>>> import numpy as np
>>> np.set_printoptions(precision=3, suppress=True, linewidth=140)
>>> def rnd(a):
...     return np.round(a, 3) + 0
... 
>>> data = np.load("test10.npy")
>>> data
array([[-3, -3, -1,  0, -1, -1, -3,  2,  3,  2],
       [ 1, -2,  3,  0,  2,  2, -3,  1, -1, -3],
       [-2,  2, -1,  3, -3, -2,  0,  1, -2,  2],
       [ 1,  2, -3, -2, -2, -3,  2,  0, -2,  0],
       [-3, -3,  1,  2,  3,  3, -2, -1,  1, -1],
       [ 3, -1,  0,  2,  0,  3,  3,  0,  2, -2],
       [-3,  3, -2,  3, -3, -2, -3,  1,  2,  1],
       [-3, -1, -1, -2,  0,  3,  2,  1,  2, -3],
       [-1,  2,  2,  3, -3,  3,  1,  0,  0,  2],
       [ 2, -3,  0,  2,  0,  1,  3, -2,  0,  0]])
>>> blk = np.stack([data, 5 * data, data[::-1]])
>>> blk.sum(axis=0)
array([[-16, -21,  -6,   2,  -6,  -5, -15,  10,  18,  12],
       [  5, -10,  20,   3,   9,  15, -17,   6,  -6, -16],
       [-15,  11,  -7,  16, -18,  -9,   2,   7, -10,   9],
       [  3,  15, -20,  -9, -15, -20,   9,   1, -10,   1],
       [-15, -19,   6,  14,  18,  21,  -9,  -6,   8,  -8],
       [ 15,  -9,   1,  14,   3,  21,  16,  -1,  13, -13],
       [-17,  20, -15,  16, -20, -15, -16,   6,  10,   6],
       [-20,  -4,  -7,  -9,  -3,  16,  12,   7,  10, -16],
       [ -5,  10,  15,  18, -16,  20,   3,   1,  -1,   9],
       [  9, -21,  -1,  12,  -1,   5,  15, -10,   3,   2]])
>>> np.einsum("bij,cij->bc", blk, blk)
array([[  429,  2145,   -50],
       [ 2145, 10725,  -250],
       [  -50,  -250,   429]])
>>> np.linalg.matrix_rank(blk)
array([10, 10, 10])
>>> rnd(np.linalg.norm(blk, axis=(1, 2)))
array([ 20.712, 103.562,  20.712])
